>>> import numpy as np
>>> np.set_printoptions(suppress=True, linewidth=160)
>>> W2 = np.array([[1.3, 0.7, 2.1], [0.6, -0.7, 2.0]])
>>> rng = np.random.default_rng(96)
>>> F = np.array([[-1, 5],
...     [-2, 0],
...     [0, 0],
...     [-3, 3],
...     [-2, -4],
...     [5, 0],
...     [2, 1],
...     [3, 2],
...     [-2, -1],
...     [-3, 4],
...     [3, 3],
...     [3, 5],
...     [0, 0],
...     [-5, -4],
...     [0, 3],
...     [1, 2]]) @ W2 + 0.1 * rng.normal(size=(16, 3))
>>> print(F.round(3))
[[  1.609  -4.057   7.818]
 [ -2.781  -1.441  -4.035]
 [ -0.087   0.101  -0.05 ]
 [ -2.183  -4.13   -0.23 ]
 [ -5.004   1.432 -12.244]
 [  6.612   3.554  10.48 ]
 [  3.291   0.752   6.021]
 [  5.127   0.687  10.357]
 [ -3.057  -0.6    -6.231]
 [ -1.414  -4.978   1.894]
 [  5.821   0.023  12.34 ]
 [  6.878  -1.458  16.208]
 [  0.009  -0.02    0.035]
 [ -8.884  -0.666 -18.715]
 [  1.869  -2.206   6.111]
 [  2.684  -0.663   5.916]]
>>> C2 = np.cov(F, rowvar=False)
>>> print(np.argwhere(np.triu(np.abs(np.corrcoef(F.T)) > 0.8, 1)))
[[0 2]]
>>> print(np.round(np.corrcoef(F.T), 3))
[[1.    0.251 0.97 ]
 [0.251 1.    0.01 ]
 [0.97  0.01  1.   ]]
>>> print(np.round(np.linalg.eigvalsh(C2)[::-1], 3))
[104.219   5.774   0.009]
>>> print(C2.shape)
(3, 3)
>>> print(C2.round(3))
[[19.75   2.452 39.842]
 [ 2.452  4.844  0.194]
 [39.842  0.194 85.408]]
>>> print(np.round(np.polyfit(F[:, 2], F[:, 1], 1), 3))
[ 0.002 -0.859]
>>> print(np.round(np.median(F, axis=0), 3))
[ 0.809 -0.631  3.905]
